% ipython --no-banner

In [1]: import numpy as np

In [2]: np.set_printoptions(precision=2, suppress=True, linewidth=160, sign=" ")

In [3]: tidy = lambda a: np.round(a, 2) + 0

In [4]: data = np.load("mat.npy")

In [5]: print(data)
[[-3  1  1]
 [-4  4  3]
 [-5  6  5]
 [-3  9  8]
 [-5 12  5]
 [-7 15  2]
 [-5 13  1]
 [-2 14  1]
 [-5 16  1]
 [-4 19 -1]
 [-4 16  1]
 [-2 14  3]
 [-2 11  6]
 [ 0 14  6]
 [-1 17  3]
 [-4 17  4]
 [-6 15  2]
 [-6 12  5]]

In [6]: B = np.c_[data[:, :1] @ np.array([[-5]]), np.array([-3, -1, 0, 3, 0, -2, 0, 0, 2, 1, -2, 0, 3, -2, 0, -1, -2, 1])]

In [7]: print(B)
[[15 -3]
 [20 -1]
 [25  0]
 [15  3]
 [25  0]
 [35 -2]
 [25  0]
 [10  0]
 [25  2]
 [20  1]
 [20 -2]
 [10  0]
 [10  3]
 [ 0 -2]
 [ 5  0]
 [20 -1]
 [30 -2]
 [30  1]]

In [8]: print(tidy(np.linalg.norm(B - data @ np.linalg.lstsq(data, B)[0], axis=0)))
[ 0.    6.76]

In [9]: print(np.linalg.matrix_rank(B, rtol=0.1))
1

In [10]: vec = np.array([4, 5, 3])

In [11]: y = data @ vec

In [12]: print(tidy(np.linalg.pinv(data) @ data))
[[ 1.  0.  0.]
 [ 0.  1.  0.]
 [ 0.  0.  1.]]

In [13]: rng = np.random.default_rng(992)

In [14]: y = y + 0.02 * rng.normal(size=18)

In [15]: print(tidy(y))
[-4.   12.99 25.   57.02 55.04 53.   47.98 64.98 63.03 76.   67.01 71.02 64.99 88.02 90.01 81.01 57.06 50.99]

In [16]: beta, *_ = np.linalg.lstsq(data, y)

In [17]: print([round(float(np.linalg.norm(np.linalg.solve(data.T @ data + lam * np.eye(3), data.T @ y))), 2) for lam in (0, 1, 10, 100)])
[7.07, 7.01, 6.57, 4.85]

In [18]: X = np.load("run10.npy")

In [19]: print(tidy(X))
[[ 0.67  0.33  0.  ]
 [ 0.33  0.33  0.33]
 [ 0.    0.    1.  ]]

In [20]: print(X.sum(axis=1))
[ 1.  1.  1.]

In [21]: print(tidy(np.sort(np.abs(np.linalg.eigvals(X)))[::-1]))
[ 1.    0.87  0.13]

In [22]: print(X @ np.ones(3))
[ 1.  1.  1.]

In [23]: print(tidy(np.linalg.matrix_power(X, 100)))
[[ 0.  0.  1.]
 [ 0.  0.  1.]
 [ 0.  0.  1.]]

In [24]: p = np.eye(3)[0]

In [25]: for _ in range(4):
    ...:     p = p @ X
    ...:     print(p.round(2))
    ...: 
[ 0.67  0.33  0.  ]
[ 0.56  0.33  0.11]
[ 0.48  0.3   0.22]
[ 0.42  0.26  0.32]
